>>> import numpy as np
>>> from numpy import linalg as LA
>>> np.set_printoptions(precision=1, suppress=True, linewidth=160)
>>> def tidy(a):
...     return np.round(a, 1) + 0
... 
>>> J = np.loadtxt("sample15.csv", delimiter=",")
>>> tidy(J)
array([[-0.7,  0.3,  0.3,  0.5, -0.7, -0.2, -1.5,  0.5],
       [-0.4, -0.2,  0.3, -1.6,  0.3, -0.7, -0.5, -0.5],
       [-0.7,  1. , -0.2, -0.6,  0.4,  1.5, -0.1,  0.1],
       [ 0.3,  1. ,  0.6,  0.1,  0.9, -0.7,  0.2,  1.1],
       [ 1.4, -0.5,  0.5, -0.4,  0.1,  0.8, -0.8,  0.4],
       [ 0. , -0.5, -1.6, -0.4,  0.2, -0.2, -0.2,  1. ],
       [ 0.4,  0.4, -0.6,  0.5,  1. , -0.2, -0.8, -1.1],
       [-0.8, -1.2,  0.5,  0.5,  1.1,  0.3, -0.1,  0.2]])
>>> vec = np.array([4, 2, 3, 1, 5, 2, 8, 3])
>>> LA.norm(J @ vec) <= LA.norm(J, 2) * LA.norm(vec) + 1e-9
np.True_
>>> tidy(np.einsum("ij,j->i", J, vec))
array([-15.7,  -7.4,   2.8,  13. ,   2.8,  -4.2,  -4. ,   3. ])
>>> tidy(J @ (2 * vec))
array([-31.4, -14.7,   5.7,  26. ,   5.6,  -8.4,  -7.9,   5.9])
>>> np.sign((J @ vec).round(6))
array([-1., -1.,  1.,  1.,  1., -1., -1.,  1.])
>>> theta = np.radians(60)
>>> r_ = np.eye(8)
>>> r_[1, 1] = r_[0, 0] = np.cos(theta)
>>> r_[1, 0], r_[0, 1] = -np.sin(theta), np.sin(theta)
>>> tidy(r_)
array([[ 0.5,  0.9,  0. ,  0. ,  0. ,  0. ,  0. ,  0. ],
       [-0.9,  0.5,  0. ,  0. ,  0. ,  0. ,  0. ,  0. ],
       [ 0. ,  0. ,  1. ,  0. ,  0. ,  0. ,  0. ,  0. ],
       [ 0. ,  0. ,  0. ,  1. ,  0. ,  0. ,  0. ,  0. ],
       [ 0. ,  0. ,  0. ,  0. ,  1. ,  0. ,  0. ,  0. ],
       [ 0. ,  0. ,  0. ,  0. ,  0. ,  1. ,  0. ,  0. ],
       [ 0. ,  0. ,  0. ,  0. ,  0. ,  0. ,  1. ,  0. ],
       [ 0. ,  0. ,  0. ,  0. ,  0. ,  0. ,  0. ,  1. ]])
>>> B = J @ r_.T
>>> tidy(np.abs(B - J).max(axis=0))
array([1.2, 1.3, 0. , 0. , 0. , 0. , 0. , 0. ])
>>> np.allclose(J @ J.T, B @ B.T)
True
>>> np.allclose(LA.norm(J, axis=1), LA.norm(B, axis=1))
True
>>> tidy(LA.svd(J, compute_uv=False)), tidy(LA.svd(B, compute_uv=False))
(array([2., 2., 2., 2., 2., 2., 2., 2.]), array([2., 2., 2., 2., 2., 2., 2., 2.]))
>>> B = LA.inv(J)
>>> np.allclose(B, J.T)
False
>>> tidy(LA.det(J) * LA.det(B))
np.float64(1.0)
>>> tidy(LA.cond(J))
np.float64(1.0)
>>> (np.abs(B) > 1e-9).astype(int)
array([[1, 1, 1, 1, 1, 0, 1, 1],
       [1, 1, 1, 1, 1, 1, 1, 1],
       [1, 1, 1, 1, 1, 1, 1, 1],
       [1, 1, 1, 1, 1, 1, 1, 1],
       [1, 1, 1, 1, 1, 1, 1, 1],
       [1, 1, 1, 1, 1, 1, 1, 1],
       [1, 1, 1, 1, 1, 1, 1, 1],
       [1, 1, 1, 1, 1, 1, 1, 1]])
>>> K = np.load("out17.npy")
>>> tidy(K)
array([[ 0.2, -0.1, -0.3,  0.1, -0.1, -0.1, -0.1],
       [-0.1,  0.1,  0.2,  0. ,  0.1,  0.1,  0.1],
       [-0.3,  0.2,  0.5, -0.1,  0.2,  0.2,  0.2],
       [ 0.1,  0. , -0.1,  0. ,  0. ,  0. ,  0. ],
       [-0.1,  0.1,  0.2,  0. ,  0.1,  0.1,  0.1],
       [-0.1,  0.1,  0.2,  0. ,  0.1,  0. ,  0. ],
       [-0.1,  0.1,  0.2,  0. ,  0.1,  0. ,  0. ]])
>>> r = LA.matrix_rank(K)
>>> r
np.int64(1)
>>> ns = LA.svd(K)[2][r:].T
>>> [int(LA.matrix_rank(K[:i])) for i in range(1, len(K) + 1)]
[1, 1, 1, 1, 1, 1, 1]
>>> np.allclose(K @ ns, 0)
True
>>> [int(LA.matrix_rank(np.delete(K, i, axis=0))) for i in range(7)]
[1, 1, 1, 1, 1, 1, 1]
